% ipython --no-banner

In [1]: import numpy as np

In [2]: import numpy.linalg as la

In [3]: np.set_printoptions(precision=2, suppress=True, linewidth=100)

In [4]: F = np.load("w.npy")

In [5]: F
Out[5]: 
array([[-1., -5., -1., -1.,  2.],
       [ 3.,  2.,  1.,  0., -1.],
       [ 0.,  0.,  3.,  1.,  3.],
       [ 0.,  0.,  5., -1.,  1.],
       [ 0.,  0., -1., -5.,  4.]])

In [6]: B = la.inv(F)

In [7]: la.det(F) * B
Out[7]: 
array([[-192., -480.,  -71.,  101.,    4.],
       [ 288.,   96.,  -69.,   63.,  -84.],
       [  -0.,   -0.,   13., -247.,   52.],
       [   0.,    0., -273.,  195.,  156.],
       [  -0.,   -0., -338.,  182., -104.]])

In [8]: np.allclose(B, F.T)
Out[8]: False

In [9]: (np.abs(B) > 1e-9).astype(int)
Out[9]: 
array([[1, 1, 1, 1, 1],
       [1, 1, 1, 1, 1],
       [0, 0, 1, 1, 1],
       [0, 0, 1, 1, 1],
       [0, 0, 1, 1, 1]])

In [10]: B = np.array([[3, 1], [3, 2]])

In [11]: C = np.kron(B, F)

In [12]: C
Out[12]: 
array([[ -3., -15.,  -3.,  -3.,   6.,  -1.,  -5.,  -1.,  -1.,   2.],
       [  9.,   6.,   3.,   0.,  -3.,   3.,   2.,   1.,   0.,  -1.],
       [  0.,   0.,   9.,   3.,   9.,   0.,   0.,   3.,   1.,   3.],
       [  0.,   0.,  15.,  -3.,   3.,   0.,   0.,   5.,  -1.,   1.],
       [  0.,   0.,  -3., -15.,  12.,   0.,   0.,  -1.,  -5.,   4.],
       [ -3., -15.,  -3.,  -3.,   6.,  -2., -10.,  -2.,  -2.,   4.],
       [  9.,   6.,   3.,   0.,  -3.,   6.,   4.,   2.,   0.,  -2.],
       [  0.,   0.,   9.,   3.,   9.,   0.,   0.,   6.,   2.,   6.],
       [  0.,   0.,  15.,  -3.,   3.,   0.,   0.,  10.,  -2.,   2.],
       [  0.,   0.,  -3., -15.,  12.,   0.,   0.,  -2., -10.,   8.]])

In [13]: la.matrix_rank(C)
Out[13]: np.int64(10)

In [14]: x0 = np.array([1, 2, 2, 2, 1, 0, 1, 1, 1, 0])

In [15]: target = C @ x0

In [16]: coef, lr = np.zeros(10), 1 / la.norm(C, 2) ** 2

In [17]: for i in range(10):
    ...:     coef -= lr * C.T @ (C @ coef - target)
    ...:     if i % 2 == 0: print(i, round(la.norm(C @ coef - target), 2))
    ...: 
0 30.71
2 16.29
4 13.33
6 11.0
8 9.1

In [18]: round(float(la.cond(C)), 2)
Out[18]: 27.01

In [19]: rng = np.random.default_rng(416668)

In [20]: labels = rng.permutation(5)

In [21]: labels
Out[21]: array([4, 3, 1, 0, 2])

In [22]: B = F[labels][:, labels]

In [23]: np.diag(B)
Out[23]: array([ 4., -1.,  2., -1.,  3.])

In [24]: np.sort(np.abs(la.eigvals(B)))
Out[24]: array([2.87, 3.61, 3.61, 5.78, 5.78])

In [25]: B
Out[25]: 
array([[ 4., -5.,  0.,  0., -1.],
       [ 1., -1.,  0.,  0.,  5.],
       [-1.,  0.,  2.,  3.,  1.],
       [ 2., -1., -5., -1., -1.],
       [ 3.,  1.,  0.,  0.,  3.]])

In [26]: x0 = np.array([-1, -2, 0, -1, -1])

In [27]: target = F @ x0

In [28]: target
Out[28]: array([10., -6., -4.,  0.,  1.])

In [29]: la.solve(F, F[:, 1])
Out[29]: array([ 0.,  1.,  0., -0.,  0.])

In [30]: la.solve(F, 2 * target)
Out[30]: array([-2., -4.,  0., -2., -2.])

In [31]: A = np.array([[-2, -1, -2, 1, 2, -3],
    ...:     [-1, 0, 1, 2, -3, 3],
    ...:     [-3, 3, 0, 0, -2, -3],
    ...:     [2, 2, 3, 3, 1, 2],
    ...:     [-1, 2, -3, -1, -2, 1],
    ...:     [-2, 0, -2, -1, 3, 3]])

In [32]: A
Out[32]: 
array([[-2, -1, -2,  1,  2, -3],
       [-1,  0,  1,  2, -3,  3],
       [-3,  3,  0,  0, -2, -3],
       [ 2,  2,  3,  3,  1,  2],
       [-1,  2, -3, -1, -2,  1],
       [-2,  0, -2, -1,  3,  3]])

In [33]: np.allclose(A, A.T)
Out[33]: False

In [34]: (A - A.T) / 2
Out[34]: 
array([[ 0. ,  0. ,  0.5, -0.5,  1.5, -0.5],
       [ 0. ,  0. , -1. ,  0. , -2.5,  1.5],
       [-0.5,  1. ,  0. , -1.5,  0.5, -0.5],
       [ 0.5,  0. ,  1.5,  0. ,  1. ,  1.5],
       [-1.5,  2.5, -0.5, -1. ,  0. , -1. ],
       [ 0.5, -1.5,  0.5, -1.5,  1. ,  0. ]])

In [35]: A @ A
Out[35]: 
array([[ 17,   2,   6,   0,  -9,   4],
       [  0,   2,  11,   5,  13,  10],
       [ 11,  -1,  21,   8, -20,   7],
       [-14,  15,   0,  12,  -1,   4],
       [  7, -14,   5,   1,   4,  17],
       [ -1,   0, -14, -11,   2,  22]])

In [36]: round(la.det(A), 2)
Out[36]: np.float64(-6176.0)
